$ python -q
>>> import numpy as np
>>> np.set_printoptions(precision=2, suppress=True, linewidth=140)
>>> E = np.load("out4.npy")
>>> print(E)
[[ 1  1  1  1  1  1  1  1]
 [ 1  1  1  1 -1 -1 -1 -1]
 [ 1  1 -1 -1 -1 -1  1  1]
 [ 1 -1 -1  1 -1  1  1 -1]
 [ 1 -1  1 -1 -1  1 -1  1]]
>>> def softmax(z):
...     e = np.exp(z - z.max(axis=-1, keepdims=True))
...     return e / e.sum(axis=-1, keepdims=True)
... 
>>> print(np.round(softmax(10 * E[3]), 2) + 0)
[0.25 0.   0.   0.25 0.   0.25 0.25 0.  ]
>>> scores = E @ E.T / np.sqrt(8)
>>> print(softmax(scores).round(6).argmax(axis=1))
[0 1 2 3 4]
>>> W0 = np.loadtxt("a.csv", delimiter=",")
>>> print(W0)
[[  0.  10.  10. -15. -10.  10. -15.]
 [  0.   2.   2.  -3.  -2.   2.  -3.]
 [  0.   2.   2.  -3.  -2.   2.  -3.]
 [  0.   2.   2.  -3.  -2.   2.  -3.]
 [  0.   8.   8. -12.  -8.   8. -12.]
 [  0.  10.  10. -15. -10.  10. -15.]
 [  0.   4.   4.  -6.  -4.   4.  -6.]]
>>> # columns 1 and 2 are equal
>>> Uu, sigma, Vh = np.linalg.svd(W0, full_matrices=False)
>>> print(np.abs(Uu[:, 0]).round(6).argmax())
0
>>> print((sigma > 1e-8).sum())
1
>>> print(np.round(Uu.T @ W0 @ Vh.T, 2) + 0)
[[49.82  0.    0.    0.    0.    0.    0.  ]
 [ 0.    0.    0.    0.    0.    0.    0.  ]
 [ 0.    0.    0.    0.    0.    0.    0.  ]
 [ 0.    0.    0.    0.    0.    0.    0.  ]
 [ 0.    0.    0.    0.    0.    0.    0.  ]
 [ 0.    0.    0.    0.    0.    0.    0.  ]
 [ 0.    0.    0.    0.    0.    0.    0.  ]]
>>> print(np.abs(Vh[0]))
[0.   0.34 0.34 0.51 0.34 0.34 0.51]
>>> print(Uu.shape, sigma.shape, Vh.shape)
(7, 7) (7,) (7, 7)
>>> x = np.array([3, 4, 5, 2, 3, 0, 0, 2])
>>> h1 = np.maximum(E @ x, 0)
>>> print(np.tanh(E @ x))
[ 1.    1.   -0.76 -1.    0.76]
>>> print(h1)
[19  9  0  0  1]
>>> print(E * (h1 > 1e-9)[:, None])
[[ 1  1  1  1  1  1  1  1]
 [ 1  1  1  1 -1 -1 -1 -1]
 [ 0  0  0  0  0  0  0  0]
 [ 0  0  0  0  0  0  0  0]
 [ 1 -1  1 -1 -1  1 -1  1]]
>>> print(np.maximum(E @ x, 0) - np.maximum(-E @ x, 0))
[19  9 -1 -9  1]
>>> F = np.loadtxt("w.csv", delimiter=",")
>>> print(F.round(2) + 0)
[[-0.81 -1.28 -1.66 -0.52  0.29 -1.4  -1.28]
 [-1.73  0.86  1.35 -1.23  1.05 -0.33  0.86]
 [ 0.   -1.42 -1.95  0.04 -0.16 -1.06 -1.42]
 [ 2.07  0.   -0.22  1.44 -1.13  1.15  0.  ]
 [ 0.42  1.38  1.84  0.25 -0.07  1.26  1.38]
 [-1.73 -0.71 -0.79 -1.18  0.86 -1.5  -0.71]
 [-1.29  1.17  1.73 -0.93  0.84  0.15  1.17]
 [-1.71 -0.73 -0.82 -1.16  0.85 -1.5  -0.73]
 [ 1.14 -1.24 -1.81  0.83 -0.77 -0.29 -1.24]
 [ 1.56 -1.   -1.54  1.11 -0.97  0.12 -1.  ]
 [-1.43 -0.97 -1.18 -0.96  0.67 -1.52 -0.97]
 [ 1.74 -0.85 -1.34  1.23 -1.05  0.34 -0.85]
 [ 2.07 -0.14 -0.41  1.44 -1.15  1.05 -0.14]
 [-1.48 -0.93 -1.12 -1.    0.7  -1.52 -0.93]
 [ 1.27  1.07  1.33  0.85 -0.57  1.51  1.07]
 [ 1.67 -0.92 -1.43  1.19 -1.02  0.24 -0.92]
 [ 0.36 -1.42 -1.98  0.29 -0.36 -0.86 -1.42]
 [ 0.2   1.41  1.9   0.1   0.05  1.17  1.41]
 [-0.2   1.42  1.97 -0.18  0.27  0.95  1.42]
 [ 2.04 -0.33 -0.66  1.43 -1.16  0.9  -0.33]
 [ 1.58  0.86  1.01  1.07 -0.76  1.52  0.86]
 [ 1.05  1.18  1.5   0.7  -0.44  1.47  1.18]
 [-0.46 -1.37 -1.82 -0.28  0.09 -1.28 -1.37]
 [ 0.98 -1.29 -1.87  0.72 -0.69 -0.42 -1.29]
 [ 1.65 -0.93 -1.45  1.17 -1.01  0.22 -0.93]
 [-0.72  1.36  1.94 -0.54  0.55  0.62  1.36]
 [ 1.46  0.95  1.14  0.99 -0.69  1.52  0.95]
 [-1.35 -1.02 -1.25 -0.91  0.62 -1.52 -1.02]
 [ 1.94  0.42  0.37  1.33 -1.01  1.4   0.42]
 [ 1.91 -0.63 -1.06  1.35 -1.12  0.6  -0.63]
 [ 1.42 -1.09 -1.65  1.02 -0.91 -0.02 -1.09]
 [-1.77 -0.67 -0.73 -1.21  0.89 -1.49 -0.67]
 [-0.41  1.41  1.98 -0.33  0.39  0.83  1.41]
 [-0.04  1.42  1.95 -0.07  0.19  1.04  1.42]]
>>> Uu, sigma, Vh = np.linalg.svd(F)
>>> V = Vh[:(sigma > 1e-8).sum()]
>>> rng = np.random.default_rng(50)
>>> x = F[32] + 2 * F[9] + rng.integers(2) * np.eye(7)[3]
>>> print(x)
[ 2.71 -0.6  -1.1   2.9  -1.55  1.06 -0.6 ]
>>> print(np.linalg.matrix_rank(np.vstack([F, x])))
3
>>> print(round(float(np.linalg.norm(x - V.T @ V @ x)), 2))
0.88
>>> print(np.allclose(V.T @ V @ x, x))
False
>>> t3 = np.stack([F, 5 * F, F[::-1]])
>>> print(t3.shape)
(3, 34, 7)
>>> print(np.linalg.matrix_rank(t3.reshape(3, -1)))
2
>>> Xc = F - F.mean(axis=0)
>>> Uu, sigma, Vh = np.linalg.svd(Xc, full_matrices=False)
>>> print(np.abs(Vh[0]).argmax())
2
>>> print(sigma.round(2) + 0)
[13.06 11.21  0.    0.    0.    0.    0.  ]
>>> print(np.round(Xc.mean(axis=0), 2) + 0)
[0. 0. 0. 0. 0. 0. 0.]
>>> print((np.sign(Uu[:, 0]) == np.sign(Uu[0, 0])).astype(int))
[1 0 1 0 0 1 0 1 1 1 1 1 0 1 0 1 1 0 0 0 0 0 1 1 1 0 0 1 0 1 1 1 0 0]
>>> print(np.linalg.matrix_rank(Xc))
2
>>> print(np.abs(Uu[:, 0]).argmax())
4
>>> M2 = F / np.sqrt((F ** 2).mean(axis=1, keepdims=True))
>>> print(np.linalg.matrix_rank(M2) == np.linalg.matrix_rank(F))
True
>>> print(np.linalg.norm(M2, axis=1))
[2.65 2.65 2.65 2.65 2.65 2.65 2.65 2.65 2.65 2.65 2.65 2.65 2.65 2.65 2.65 2.65 2.65 2.65 2.65 2.65 2.65 2.65 2.65 2.65 2.65 2.65 2.65
 2.65 2.65 2.65 2.65 2.65 2.65 2.65]
>>> K = np.loadtxt("x.csv", delimiter=",")
>>> print(K)
[[0. 7. 3. 5. 0.]
 [0. 0. 7. 7. 7.]
 [0. 0. 0. 9. 3.]
 [0. 0. 0. 0. 5.]
 [0. 0. 0. 0. 0.]]
>>> print(K.shape)
(5, 5)
>>> print(np.linalg.matrix_rank(K))
4
>>> np.linalg.rank(K)
Traceback (most recent call last):
  File "<python-input-51>", line 1, in <module>
    np.linalg.rank(K)
    ^^^^^^^^^^^^^^
AttributeError: module 'numpy.linalg' has no attribute 'rank'
>>> print(np.abs(K).max())
9.0
>>> print(np.diff(K, axis=0))
[[ 0. -7.  4.  2.  7.]
 [ 0.  0. -7.  2. -4.]
 [ 0.  0.  0. -9.  2.]
 [ 0.  0.  0.  0. -5.]]
>>> W2 = np.array([[5, 5, 6, 8, 5, 0, 0, 3]])
>>> m1 = rng.normal(size=(38, 1)) @ W2 + np.array([2, 1, -2, 1, -2, 0, -2, 0])
>>> print(m1)
[[ -0.39  -1.39  -4.86  -2.82  -4.39   0.    -2.    -1.43]
 [  5.35   4.35   2.02   6.35   1.35   0.    -2.     2.01]
 [ -4.94  -5.94 -10.32 -10.1   -8.94   0.    -2.    -4.16]
 [ 10.33   9.33   8.    14.33   6.33   0.    -2.     5.  ]
 [  1.05   0.05  -3.15  -0.53  -2.95   0.    -2.    -0.57]
 [  4.67   3.67   1.21   5.27   0.67   0.    -2.     1.6 ]
 [  5.88   4.88   2.66   7.21   1.88   0.    -2.     2.33]
 [  3.22   2.22  -0.53   2.96  -0.78   0.    -2.     0.73]
 [  2.9    1.9   -0.92   2.44  -1.1    0.    -2.     0.54]
 [ -4.71  -5.71 -10.05  -9.73  -8.71   0.    -2.    -4.02]
 [  1.09   0.09  -3.09  -0.46  -2.91   0.    -2.    -0.55]
 [ -0.71  -1.71  -5.25  -3.34  -4.71   0.    -2.    -1.63]
 [  2.01   1.01  -1.99   1.02  -1.99   0.    -2.     0.01]
 [-11.5  -12.5  -18.2  -20.6  -15.5    0.    -2.    -8.1 ]
 [ -5.79  -6.79 -11.34 -11.46  -9.79   0.    -2.    -4.67]
 [  0.54  -0.46  -3.76  -1.34  -3.46   0.    -2.    -0.88]
 [  3.3    2.3   -0.45   3.07  -0.7    0.    -2.     0.78]
 [  0.99  -0.01  -3.21  -0.61  -3.01   0.    -2.    -0.6 ]
 [ -3.51  -4.51  -8.61  -7.81  -7.51   0.    -2.    -3.3 ]
 [ -0.96  -1.96  -5.56  -3.74  -4.96   0.    -2.    -1.78]
 [ -0.15  -1.15  -4.57  -2.43  -4.15   0.    -2.    -1.29]
 [-13.29 -14.29 -20.35 -23.46 -17.29   0.    -2.    -9.17]
 [ -1.93  -2.93  -6.72  -5.29  -5.93   0.    -2.    -2.36]
 [ -1.81  -2.81  -6.57  -5.09  -5.81   0.    -2.    -2.29]
 [ -1.36  -2.36  -6.03  -4.37  -5.36   0.    -2.    -2.01]
 [  3.59   2.59  -0.09   3.55  -0.41   0.    -2.     0.96]
 [ -3.65  -4.65  -8.79  -8.05  -7.65   0.    -2.    -3.39]
 [  4.23   3.23   0.67   4.56   0.23   0.    -2.     1.34]
 [  3.59   2.59  -0.09   3.55  -0.41   0.    -2.     0.96]
 [  4.19   3.19   0.63   4.51   0.19   0.    -2.     1.32]
 [  3.27   2.27  -0.48   3.03  -0.73   0.    -2.     0.76]
 [  7.25   6.25   4.3    9.4    3.25   0.    -2.     3.15]
 [ 12.02  11.02  10.03  17.04   8.02   0.    -2.     6.01]
 [  1.01   0.01  -3.19  -0.58  -2.99   0.    -2.    -0.59]
 [ -2.06  -3.06  -6.87  -5.5   -6.06   0.    -2.    -2.44]
 [  3.58   2.58  -0.1    3.53  -0.42   0.    -2.     0.95]
 [ 12.46  11.46  10.56  17.74   8.46   0.    -2.     6.28]
 [  2.19   1.19  -1.77   1.31  -1.81   0.    -2.     0.12]]
>>> Uu, sigma, Vh = np.linalg.svd(m1)
>>> print(np.argmax(sigma[:-1] / (sigma[1:] + 1e-6)) + 1)
2
>>> print(sigma.round(2) + 0)
[89.41 25.77  0.    0.    0.    0.    0.    0.  ]
>>> M2 = Uu[:, :2] @ np.diag(sigma[:2]) @ Vh[:2]
>>> print(np.round(np.linalg.norm(m1 - M2, 2), 2), np.round(sigma[2], 2))
0.0 0.0
>>> print(np.linalg.matrix_rank(m1, rtol=0.05))
2
>>> print(round(np.abs(m1 - M2).max(), 2))
0.0
>>> print(np.linalg.matrix_rank(M2))
2
